$ python3 -q
>>> import numpy as np
>>> import numpy.linalg as la
>>> np.set_printoptions(precision=2, suppress=True, linewidth=160)
>>> def rnd(a):
...     return np.round(a, 2) + 0
... 
>>> mat = np.load("sample1.npy")
>>> mat
array([[3, 1, 0, 3, 2, 2, 0, 0, 2, 0, 2],
       [2, 3, 2, 1, 3, 2, 1, 0, 0, 1, 0],
       [2, 3, 2, 1, 3, 2, 1, 0, 0, 1, 0],
       [1, 0, 1, 3, 3, 1, 2, 1, 2, 3, 3],
       [2, 1, 3, 0, 2, 2, 0, 2, 2, 3, 0],
       [1, 0, 3, 1, 3, 0, 1, 0, 0, 3, 3],
       [1, 3, 2, 3, 2, 1, 1, 3, 2, 0, 2],
       [2, 0, 0, 3, 0, 2, 3, 1, 3, 3, 3],
       [2, 3, 0, 1, 2, 0, 0, 3, 3, 3, 0]])
>>> # rows 1 and 2 are equal
>>> [round(float(x), 2) for x in la.svd(mat, compute_uv=False)[:3]]
[15.91, 6.53, 5.27]
>>> np.argsort(-la.norm(mat, axis=0).round(6), kind="stable")[:3]
array([4, 9, 3])
>>> la.matrix_rank(mat, rtol=0.1)
np.int64(7)
>>> left, s, Vh = la.svd(mat)
>>> V = Vh[:(s > 1e-8).sum()]
>>> rng = np.random.default_rng(2448)
>>> x = mat[4] + -1 * mat[1] + rng.integers(2) * np.eye(11)[6]
>>> x
array([ 0., -2.,  1., -1., -1.,  0.,  0.,  2.,  2.,  2.,  0.])
>>> rnd(np.diag(V.T @ V))
array([0.7 , 0.87, 0.85, 0.51, 0.9 , 0.73, 0.72, 0.66, 0.5 , 0.83, 0.73])
>>> rnd(la.norm(x - V.T @ V @ x))
np.float64(0.53)
>>> F = np.load("layer7.npy")
>>> F
array([[ 1,  0,  0,  0,  0,  0,  0,  0,  0,  0,  0,  0],
       [-2,  1,  0,  0,  0,  0,  0,  0,  0,  0,  0,  0],
       [ 2,  1,  1,  0,  0,  0,  0,  0,  0,  0,  0,  0],
       [ 3,  3,  0,  1,  0,  0,  0,  0,  0,  0,  0,  0],
       [ 1,  0,  3,  0,  1,  0,  0,  0,  0,  0,  0,  0],
       [-1,  1,  3, -2,  1,  1,  0,  0,  0,  0,  0,  0],
       [ 0, -3, -2, -1,  2,  3,  1,  0,  0,  0,  0,  0],
       [-2, -2, -3,  2,  3,  0, -3,  1,  0,  0,  0,  0],
       [-1,  1, -3, -1,  2,  1,  2,  3,  1,  0,  0,  0],
       [ 1, -1, -1,  3,  2, -3,  1,  3,  3,  1,  0,  0],
       [-2,  0,  3,  0,  1, -3,  2, -2, -1,  0,  1,  0],
       [ 3,  2,  2, -3,  3,  2, -2,  0,  3,  1,  2,  1]])
>>> # triangular
>>> rnd(np.sort(la.eigvals(F)))
array([1., 1., 1., 1., 1., 1., 1., 1., 1., 1., 1., 1.])
>>> la.matrix_rank(F - F[0, 0] * np.eye(12))
np.int64(10)
>>> np.prod(np.diag(F)), rnd(la.det(F))
(np.int64(1), np.float64(1.0))
>>> la.matrix_rank(F, rtol=0.1)
np.int64(8)
>>> la.cond(F) > 100
np.True_
>>> np.argsort(-la.norm(F, axis=0).round(6), kind="stable")[:3]
array([2, 0, 4])
>>> [round(float(x), 2) for x in la.svd(F, compute_uv=False)[:3]]
[9.4, 8.34, 6.91]
>>> labels = rng.permutation(12)
>>> labels
array([ 3,  4,  0,  8,  6,  7, 11,  2,  9,  1, 10,  5])
>>> M2 = F[labels][:, labels]
>>> np.allclose(M2, F)
False
>>> rnd(la.det(M2)), rnd(la.det(F[labels]))
(np.float64(1.0), np.float64(1.0))
>>> rnd(np.sort(np.abs(la.eigvals(M2))))
array([1., 1., 1., 1., 1., 1., 1., 1., 1., 1., 1., 1.])
>>> np.trace(M2)
np.int64(12)
>>> m1 = np.load("arr.npy")
>>> rnd(m1)
array([[ 0.54, -0.12, -0.1 ,  0.02, -0.44,  0.15, -0.11],
       [-0.12,  0.81,  0.06, -0.04, -0.15,  0.1 ,  0.31],
       [-0.1 ,  0.06,  0.93,  0.03, -0.07,  0.  , -0.22],
       [ 0.02, -0.04,  0.03,  0.99,  0.  ,  0.01,  0.1 ],
       [-0.44, -0.15, -0.07,  0.  ,  0.57,  0.16,  0.  ],
       [ 0.15,  0.1 ,  0.  ,  0.01,  0.16,  0.93, -0.1 ],
       [-0.11,  0.31, -0.22,  0.1 ,  0.  , -0.1 ,  0.23]])
>>> np.allclose(m1[:-1].T @ la.lstsq(m1[:-1].T, m1[-1])[0], m1[-1])
True
>>> la.lstsq(m1[:-1].T, m1[-1])[2]
np.int32(5)
>>> vals, V = la.eigh(m1)
>>> x = np.array([-5, 4, -3, -2, 1, 4, -1])
>>> rnd(la.eigvalsh(m1[1:, 1:]))
array([0.  , 0.46, 1.  , 1.  , 1.  , 1.  ])
>>> rnd(x @ m1 @ x)
np.float64(53.78)
>>> left, s, Vh = la.svd(m1)
>>> np.argmax(s[:-1] / (s[1:] + 1e-6)) + 1
np.int64(5)
>>> rnd(s)
array([1., 1., 1., 1., 1., 0., 0.])
>>> M2 = left[:, :5] @ np.diag(s[:5]) @ Vh[:5]
>>> rnd(la.norm(m1 - M2, 2)), rnd(s[5])
(np.float64(0.0), np.float64(0.0))
>>> rnd(np.abs(m1 - M2).max())
np.float64(0.0)
>>> la.matrix_rank(M2)
np.int64(5)
>>> rnd(M2)
array([[ 0.54, -0.12, -0.1 ,  0.02, -0.44,  0.15, -0.11],
       [-0.12,  0.81,  0.06, -0.04, -0.15,  0.1 ,  0.31],
       [-0.1 ,  0.06,  0.93,  0.03, -0.07,  0.  , -0.22],
       [ 0.02, -0.04,  0.03,  0.99,  0.  ,  0.01,  0.1 ],
       [-0.44, -0.15, -0.07,  0.  ,  0.57,  0.16,  0.  ],
       [ 0.15,  0.1 ,  0.  ,  0.01,  0.16,  0.93, -0.1 ],
       [-0.11,  0.31, -0.22,  0.1 ,  0.  , -0.1 ,  0.23]])
>>> la.matrix_rank(m1, rtol=0.05)
np.int64(5)
>>> rnd(la.norm(m1 - M2) / la.norm(m1))
np.float64(0.0)
>>> vals, V = la.eigh(M2)
>>> vals.sum(), rnd(np.trace(M2))
(np.float64(5.0), np.float64(5.0))
>>> (vals > 1e-8).sum(), (vals < -1e-8).sum()
(np.int64(5), np.int64(0))
>>> rnd(la.eigvalsh(M2 + 4 * np.eye(7)))
array([4., 4., 5., 5., 5., 5., 5.])
>>> rnd(vals)
array([0., 0., 1., 1., 1., 1., 1.])
>>> rnd(V.T @ M2 @ V)
array([[0., 0., 0., 0., 0., 0., 0.],
       [0., 0., 0., 0., 0., 0., 0.],
       [0., 0., 1., 0., 0., 0., 0.],
       [0., 0., 0., 1., 0., 0., 0.],
       [0., 0., 0., 0., 1., 0., 0.],
       [0., 0., 0., 0., 0., 1., 0.],
       [0., 0., 0., 0., 0., 0., 1.]])
>>> rnd(V @ np.diag(vals) @ V.T)
array([[ 0.54, -0.12, -0.1 ,  0.02, -0.44,  0.15, -0.11],
       [-0.12,  0.81,  0.06, -0.04, -0.15,  0.1 ,  0.31],
       [-0.1 ,  0.06,  0.93,  0.03, -0.07,  0.  , -0.22],
       [ 0.02, -0.04,  0.03,  0.99,  0.  ,  0.01,  0.1 ],
       [-0.44, -0.15, -0.07,  0.  ,  0.57,  0.16,  0.  ],
       [ 0.15,  0.1 ,  0.  ,  0.01,  0.16,  0.93, -0.1 ],
       [-0.11,  0.31, -0.22,  0.1 ,  0.  , -0.1 ,  0.23]])
>>> rnd(la.svd(M2, compute_uv=False))
array([1., 1., 1., 1., 1., 0., 0.])
>>> M2 = np.array([[0], [-2], [-2], [1], [2], [-2], [0], [-1], [2]])
>>> W2 = np.array([[9, -9, 6, 4, 1, -2, -9]])
>>> arr = M2 @ W2 + 0.1 * rng.normal(size=(9, 7))
>>> rnd(arr)
array([[ -0.05,  -0.01,   0.03,   0.04,   0.01,  -0.09,   0.  ],
       [-18.06,  17.9 , -12.04,  -8.09,  -2.08,   3.99,  18.  ],
       [-18.11,  18.06, -11.91,  -8.17,  -2.06,   4.17,  17.98],
       [  9.01,  -9.15,   5.97,   4.01,   1.03,  -2.17,  -9.09],
       [ 17.91, -18.02,  11.82,   7.93,   2.15,  -3.96, -18.01],
       [-17.69,  17.96, -11.99,  -7.84,  -1.82,   4.03,  17.94],
       [  0.14,  -0.09,  -0.12,  -0.24,  -0.09,   0.  ,   0.01],
       [ -9.1 ,   9.  ,  -5.77,  -3.98,  -0.73,   1.84,   9.07],
       [ 17.95, -17.96,  11.89,   8.03,   1.77,  -4.02, -18.03]])
>>> def softmax(z):
...     e = np.exp(z - z.max(axis=-1, keepdims=True))
...     return e / e.sum(axis=-1, keepdims=True)
... 
>>> softmax(arr).sum(axis=1)
array([1., 1., 1., 1., 1., 1., 1., 1., 1.])
>>> rnd(softmax(10 * arr[2]))
array([0. , 0.7, 0. , 0. , 0. , 0. , 0.3])
>>> scores = arr @ arr.T / np.sqrt(7)
>>> softmax(scores).round(6).argmax(axis=1)
array([8, 2, 2, 8, 8, 2, 8, 2, 8])
>>> rnd(softmax(scores)[2] @ arr)
array([-18.1 ,  18.03, -11.94,  -8.15,  -2.06,   4.13,  17.98])
>>> rnd(softmax(scores + np.triu(np.full(scores.shape, -np.inf), 1)))
array([[1.  , 0.  , 0.  , 0.  , 0.  , 0.  , 0.  , 0.  , 0.  ],
       [0.  , 1.  , 0.  , 0.  , 0.  , 0.  , 0.  , 0.  , 0.  ],
       [0.  , 0.22, 0.78, 0.  , 0.  , 0.  , 0.  , 0.  , 0.  ],
       [0.  , 0.  , 0.  , 1.  , 0.  , 0.  , 0.  , 0.  , 0.  ],
       [0.  , 0.  , 0.  , 0.  , 1.  , 0.  , 0.  , 0.  , 0.  ],
       [0.  , 0.22, 0.77, 0.  , 0.  , 0.01, 0.  , 0.  , 0.  ],
       [0.15, 0.12, 0.12, 0.16, 0.18, 0.12, 0.15, 0.  , 0.  ],
       [0.  , 0.33, 0.62, 0.  , 0.  , 0.05, 0.  , 0.  , 0.  ],
       [0.  , 0.  , 0.  , 0.  , 0.37, 0.  , 0.  , 0.  , 0.63]])
>>> left, s, Vh = la.svd(arr, full_matrices=False)
>>> np.allclose(left * s @ Vh, arr)
True
>>> rnd(np.abs(Vh[0]))
array([0.52, 0.52, 0.34, 0.23, 0.06, 0.12, 0.52])
>>> rnd(Vh @ Vh.T)
array([[1., 0., 0., 0., 0., 0., 0.],
       [0., 1., 0., 0., 0., 0., 0.],
       [0., 0., 1., 0., 0., 0., 0.],
       [0., 0., 0., 1., 0., 0., 0.],
       [0., 0., 0., 0., 1., 0., 0.],
       [0., 0., 0., 0., 0., 1., 0.],
       [0., 0., 0., 0., 0., 0., 1.]])
>>> rnd(left.T @ left)
array([[1., 0., 0., 0., 0., 0., 0.],
       [0., 1., 0., 0., 0., 0., 0.],
       [0., 0., 1., 0., 0., 0., 0.],
       [0., 0., 0., 1., 0., 0., 0.],
       [0., 0., 0., 0., 1., 0., 0.],
       [0., 0., 0., 0., 0., 1., 0.],
       [0., 0., 0., 0., 0., 0., 1.]])
>>> np.abs(left[:, 0]).round(6).argmax()
np.int64(2)
>>> left, s, Vh = la.svd(arr)
>>> np.argmax(s[:-1] / (s[1:] + 1e-6)) + 1
np.int64(1)
>>> M2 = left[:, :1] @ np.diag(s[:1]) @ Vh[:1]
>>> la.matrix_rank(M2)
np.int64(1)
>>> rnd(np.abs(arr - M2).max())
np.float64(0.25)
>>> rnd(la.norm(arr - M2, 2)), rnd(s[1])
(np.float64(0.51), np.float64(0.51))
>>> rnd(la.norm(arr - M2) / la.norm(arr))
np.float64(0.01)
